% python3 -q
>>> import numpy as np
>>> from numpy import linalg as LA
>>> np.set_printoptions(precision=3, suppress=True, linewidth=200)
>>> rnd = lambda a: np.round(a, 3) + 0
>>> F = np.loadtxt("w.csv", delimiter=",")
>>> F
array([[  0.4,   1.5,   1.9,  -0.3,  -0.5,   1. ,  -0.4,  -0.7, -28. ,   0.8,   1.9,  -0.4],
       [ -1.4,  -0.3,   0.4,   0.8,   0.4,  -1.8,   0.4,   1.1,  -4. ,  -0.2,  -0.3,  -0.5],
       [ -0.8,  -0.7,  -0.9,  -0.4,   0.5,  -0.6,   0.6,  -0.2,  10. ,   1.6,   1.3,   1.2],
       [ -0.1,  -0.2,  -0.5,   0.8,  -1.3,  -0.3,   0.1,  -0.7, -28. ,  -1.9,  -1.2,  -1.7],
       [  1.2,  -0.8,  -0.1,  -0.8,   0.3,  -0.1,   2.1,  -0.4,   0. ,   0.9,   0.9,  -0.2],
       [  2.1,   0.3,   0.4,   2. ,   0.1,   0.5,  -0.1,   0.7, -28. ,   0.6,   0.5,  -0.8],
       [  0.4,  -1.8,   0.2,  -2.2,  -0.2,   0.8,   0.3,   0.1,   0. ,  -2.6,  -0.4,   0.1]])
>>> # column 8 dominates
>>> T = np.stack([F, -1 * F, F[::-1]])
>>> rnd(np.einsum("bij,cij->bc", T, T))
array([[ 2544.1 , -2544.1 ,  1017.14],
       [-2544.1 ,  2544.1 , -1017.14],
       [ 1017.14, -1017.14,  2544.1 ]])
>>> rnd(LA.norm(T, axis=(1, 2)))
array([50.439, 50.439, 50.439])
>>> LA.matrix_rank(T.reshape(3, -1))
np.int64(2)
>>> M2 = np.array([[0, 3, 1],
...     [1, 1, 2],
...     [0, 3, 2],
...     [1, 0, 3],
...     [2, 2, 2],
...     [2, 2, 3],
...     [3, 0, 0],
...     [0, 1, 0],
...     [1, 2, 0],
...     [1, 3, 1],
...     [3, 1, 3],
...     [1, 1, 3]])
>>> LA.matrix_rank(np.vstack([F, M2.T]))
np.int64(10)
>>> rnd(np.einsum("ij,ij->i", F, F))
array([796.42,  24.  , 108.8 , 795.16,   9.06, 794.67,  15.99])
>>> np.vstack([F, M2.T]).shape
(10, 12)
>>> LA.matrix_rank(F @ M2)
np.int64(3)
>>> rnd(np.einsum("ij->j", F))
array([  1.8,  -2. ,   1.4,  -0.1,  -0.7,  -0.5,   3. ,  -0.1, -78. ,  -0.8,   2.7,  -2.3])
>>> M2 = F / np.sqrt((F ** 2).mean(axis=1, keepdims=True))
>>> LA.matrix_rank(F - F.mean(axis=1, keepdims=True))
np.int64(7)
>>> G = F.T @ F
>>> rnd(LA.eigvalsh(G)[::-1])
array([2480.798,   24.782,   15.747,    9.629,    7.227,    3.891,    2.026,    0.   ,    0.   ,    0.   ,    0.   ,    0.   ])
>>> data = np.loadtxt("data.csv", delimiter=",")
>>> data
array([[ 6.,  0.,  0.,  0.,  0.,  5.],
       [10., 54., 54., 46., 55., 29.],
       [ 0.,  0.,  0.,  0.,  0.,  0.],
       [40., 36., 50., 38., 25., 69.],
       [ 0., 45.,  0., 34., 34.,  0.],
       [51.,  0.,  0.,  0.,  0., 30.],
       [33.,  0.,  8.,  0.,  0., 27.],
       [ 0.,  0.,  0.,  0.,  0.,  0.],
       [ 0.,  0.,  0.,  0.,  0.,  0.],
       [ 0.,  0.,  0.,  0., 16.,  0.],
       [27.,  0., 23.,  2., 13., 26.],
       [10., 78., 82., 62., 91., 29.],
       [ 0.,  0.,  0.,  0.,  0.,  0.],
       [22.,  0.,  0.,  0.,  0., 31.]])
>>> M2 = np.c_[data[:, :4] @ np.array([[0, 0, 3, 1], [2, 2, 3, 3], [1, 1, 3, 1], [1, 3, 2, 1]]), np.array([0, -2, -1, 1, 0, 1, 2, 0, 1, -3, 1, 1, -1, 1])]
>>> M2
array([[  0.,   0.,  18.,   6.,   0.],
       [208., 300., 446., 272.,  -2.],
       [  0.,   0.,   0.,   0.,  -1.],
       [160., 236., 454., 236.,   1.],
       [124., 192., 203., 169.,   0.],
       [  0.,   0., 153.,  51.,   1.],
       [  8.,   8., 123.,  41.,   2.],
       [  0.,   0.,   0.,   0.,   0.],
       [  0.,   0.,   0.,   0.,   1.],
       [  0.,   0.,   0.,   0.,  -3.],
       [ 25.,  29., 154.,  52.,   1.],
       [300., 424., 634., 388.,   1.],
       [  0.,   0.,   0.,   0.,  -1.],
       [  0.,   0.,  66.,  22.,   1.]])
>>> rnd(LA.norm(LA.qr(data)[0].T @ M2, axis=0) ** 2 / ((M2 ** 2).sum(axis=0) + 1e-12))
array([1.   , 1.   , 1.   , 1.   , 0.647])
>>> LA.matrix_rank(np.c_[data, M2])
np.int64(7)
>>> LA.matrix_rank(M2)
np.int64(5)
>>> G = np.cov(M2, rowvar=False)
>>> rnd(np.corrcoef(M2.T))
array([[1.   , 0.999, 0.957, 0.992, 0.015],
       [0.999, 1.   , 0.953, 0.992, 0.008],
       [0.957, 0.953, 1.   , 0.982, 0.176],
       [0.992, 0.992, 0.982, 1.   , 0.087],
       [0.015, 0.008, 0.176, 0.087, 1.   ]])
>>> rnd(M2.std(axis=0))
array([ 94.986, 136.868, 198.782, 121.595,   1.334])
>>> np.argsort(-M2.std(axis=0).round(6), kind="stable")
array([2, 1, 3, 0, 4])
>>> G.shape
(5, 5)
>>> np.argwhere(np.triu(np.abs(np.corrcoef(M2.T)) > 0.8, 1))
array([[0, 1],
       [0, 2],
       [0, 3],
       [1, 2],
       [1, 3],
       [2, 3]])
>>> rnd(np.polyfit(M2[:, 0], M2[:, 1], 1))
array([1.44 , 0.071])
>>> rnd(np.corrcoef(M2[:, 0], M2[:, 1])[0, 1])
np.float64(0.999)
>>> Xc = data - data.mean(axis=0)
>>> left, sv, vt = LA.svd(Xc, full_matrices=False)
>>> rnd(sv)
array([182.445,  90.921,  34.943,  25.468,  11.802,   2.974])
>>> np.abs(vt[0]).argmax()
np.int64(4)
>>> LA.matrix_rank(Xc)
np.int64(6)
>>> rnd((sv ** 2).sum() ** 2 / (sv ** 4).sum())
np.float64(1.611)
>>> G = data.T @ data
>>> np.allclose(G, G.T)
True
>>> (data @ data.T).shape
(14, 14)
>>> np.trace(G), (data ** 2).sum()
(np.float64(63603.0), np.float64(63603.0))
>>> G
array([[ 6739.,  2760.,  4245.,  2654.,  2811.,  7175.],
       [ 2760., 12321., 11112., 10218., 12498.,  6312.],
       [ 4245., 11112., 12733.,  9514., 11981.,  8208.],
       [ 2654., 10218.,  9514.,  8564., 10304.,  5806.],
       [ 2811., 12498., 11981., 10304., 13512.,  6297.],
       [ 7175.,  6312.,  8208.,  5806.,  6297.,  9734.]])
>>> LA.matrix_rank(G)
np.int64(6)
>>> rnd(LA.svd(data, compute_uv=False) ** 2)
array([50920.326, 10422.93 ,  1365.346,   720.625,   164.899,     8.873])
>>> proj = data @ LA.solve(data.T @ data, data.T)
>>> rnd(proj @ data[:, 0])
array([ 6., 10.,  0., 40.,  0., 51., 33.,  0.,  0.,  0., 27., 10.,  0., 22.])
>>> mat = np.array([[-0.1, 0.6, 0.0],
...     [0.3, 0.3, 1.4],
...     [-0.6, -0.6, -1.3],
...     [-1.1, 0.1, -1.2],
...     [-0.8, -1.1, 2.3],
...     [-0.6, -1.6, 0.8],
...     [0.0, -0.2, -0.5],
...     [0.3, 1.5, -0.5],
...     [0.1, -1.7, -1.3],
...     [-1.2, 0.5, 0.5],
...     [-0.4, -0.2, 1.6],
...     [0.9, -0.6, -1.1],
...     [-1.9, 1.3, -0.2],
...     [-0.9, 0.3, -0.2],
...     [0.3, 0.5, 1.5]])
>>> rng = np.random.default_rng(1487)
>>> mat[:, 1] = -1 * mat[:, 0] + 0.02 * rng.normal(size=15)
>>> rnd(mat)
array([[-0.1  ,  0.104,  0.   ],
       [ 0.3  , -0.322,  1.4  ],
       [-0.6  ,  0.585, -1.3  ],
       [-1.1  ,  1.086, -1.2  ],
       [-0.8  ,  0.796,  2.3  ],
       [-0.6  ,  0.563,  0.8  ],
       [ 0.   ,  0.018, -0.5  ],
       [ 0.3  , -0.296, -0.5  ],
       [ 0.1  , -0.11 , -1.3  ],
       [-1.2  ,  1.248,  0.5  ],
       [-0.4  ,  0.41 ,  1.6  ],
       [ 0.9  , -0.893, -1.1  ],
       [-1.9  ,  1.89 , -0.2  ],
       [-0.9  ,  0.914, -0.2  ],
       [ 0.3  , -0.27 ,  1.5  ]])
>>> proj = mat @ LA.solve(mat.T @ mat, mat.T)
>>> np.allclose(proj @ proj, proj)
True
>>> rnd(LA.eigvalsh(proj))
array([0., 0., 0., 0., 0., 0., 0., 0., 0., 0., 0., 0., 1., 1., 1.])
>>> rnd(np.trace(proj))
np.float64(3.0)
>>> Xc = data - data.mean(axis=0)
>>> V = LA.svd(Xc)[2][:5]
>>> M2 = Xc - Xc @ V.T @ V
>>> rnd(np.diag(V.T @ V))
array([0.995, 0.597, 0.997, 0.432, 0.991, 0.989])
>>> rnd((Xc @ V.T).std(axis=0))
array([48.76 , 24.3  ,  9.339,  6.807,  3.154])
>>> rnd(np.cov(Xc @ V.T, rowvar=False))
array([[2560.464,    0.   ,    0.   ,    0.   ,    0.   ],
       [   0.   ,  635.899,    0.   ,    0.   ,    0.   ],
       [   0.   ,    0.   ,   93.925,    0.   ,    0.   ],
       [   0.   ,    0.   ,    0.   ,   49.894,    0.   ],
       [   0.   ,    0.   ,    0.   ,    0.   ,   10.715]])
>>> Xc = mat - mat.mean(axis=0)
>>> V = LA.svd(Xc)[2][:2]
>>> M2 = Xc - Xc @ V.T @ V
>>> rnd((Xc @ V.T).std(axis=0))
array([1.141, 0.995])
>>> rnd(M2.std(axis=0))
array([0.01, 0.01, 0.  ])
>>> rnd(LA.norm(M2) / LA.norm(Xc))
np.float64(0.01)
>>> C = mat[[0, 12]].astype(float)
>>> for _ in range(5):
...     z = LA.norm(mat[:, None] - C, axis=-1).argmin(axis=1)
...     C = np.array([mat[z == j].mean(axis=0) for j in range(2)])
... 
>>> z
array([0, 0, 1, 1, 0, 0, 0, 0, 0, 1, 0, 0, 1, 1, 0])
>>> np.abs(C[1] - C[0]).argmax()
np.int64(1)
>>> feats = np.array([[3, 0, 0, 0], [3, 1, 0, 0], [0, 0, 3, 0], [0, 0, 3, 1]])
>>> # splits into 2 blocks
>>> rnd(LA.det(feats))
np.float64(9.0)
>>> rnd(np.sort(LA.eigvals(feats).real))
array([1., 1., 3., 3.])
>>> feats @ feats
array([[ 9,  0,  0,  0],
       [12,  1,  0,  0],
       [ 0,  0,  9,  0],
       [ 0,  0, 12,  1]])
>>> (LA.matrix_power((feats != 0) + (feats.T != 0) + np.eye(4), 4) > 0).astype(int)
array([[1, 1, 0, 0],
       [1, 1, 0, 0],
       [0, 0, 1, 1],
       [0, 0, 1, 1]])
>>> np.flatnonzero(LA.matrix_power((feats != 0) + (feats.T != 0) + np.eye(4), 4)[1])
array([0, 1])
>>> M2 = np.array([[0.7, 2.0, -1.6, -2.0],
...     [-0.1, 0.6, -0.5, 1.5],
...     [-0.4, 1.7, -0.9, 0.1],
...     [-0.6, 0.8, 0.9, 0.8],
...     [-0.4, 0.6, 2.2, -0.5],
...     [-1.5, 1.5, 3.0, 1.1],
...     [0.6, -0.9, -0.4, 2.1],
...     [1.7, -0.8, 0.6, -0.4],
...     [-0.4, -0.5, 0.4, -0.9],
...     [0.9, 0.0, -1.8, 0.2],
...     [1.9, 0.7, -0.3, 0.8]])
>>> C = np.array([[-0.2, -1.6, -1.4, 0.6, -1.4, 0.3, -0.6, 0.2],
...     [-0.5, 0.3, -1.0, 1.2, -0.6, 0.4, 0.4, 0.7],
...     [-1.6, -1.6, 1.2, 0.0, -2.1, 1.6, 1.6, -2.6],
...     [0.2, -0.2, -1.6, 0.6, -0.3, -1.1, 0.3, -0.2]])
>>> arr = M2 @ C
>>> rnd(arr)
array([[ 1.02,  2.44, -1.7 ,  1.62,  1.78,  0.65, -2.78,  6.1 ],
       [ 0.82,  0.84, -3.46,  1.56,  0.38, -2.24, -0.05,  1.4 ],
       [ 0.69,  2.57, -2.38,  1.86,  1.4 , -0.99, -0.49,  3.43],
       [-1.56, -0.4 , -0.16,  1.08, -1.77,  0.7 ,  2.36, -2.06],
       [-3.84, -2.6 ,  3.4 ,  0.18, -4.27,  4.19,  3.85, -5.28],
       [-5.03, -2.17,  2.44,  1.56, -5.43,  3.74,  6.63, -7.27],
       [ 1.39, -1.01, -3.78,  0.54, -0.09, -3.13, -0.73,  0.11],
       [-0.98, -3.84, -0.22, -0.18, -3.04,  1.59, -0.5 , -1.7 ],
       [-0.49,  0.03,  2.98, -1.38,  0.29,  1.31,  0.41, -1.29],
       [ 2.74,  1.4 , -3.74,  0.66,  2.46, -2.83, -3.36,  4.82],
       [-0.09, -2.51, -5.  ,  2.46, -2.69, -0.51, -1.1 ,  1.49]])
>>> M2 = arr / np.sqrt((arr ** 2).mean(axis=1, keepdims=True))
>>> LA.matrix_rank(M2) == LA.matrix_rank(arr)
np.True_
>>> rnd(M2[10])
array([-0.037, -1.022, -2.035,  1.001, -1.095, -0.208, -0.448,  0.606])
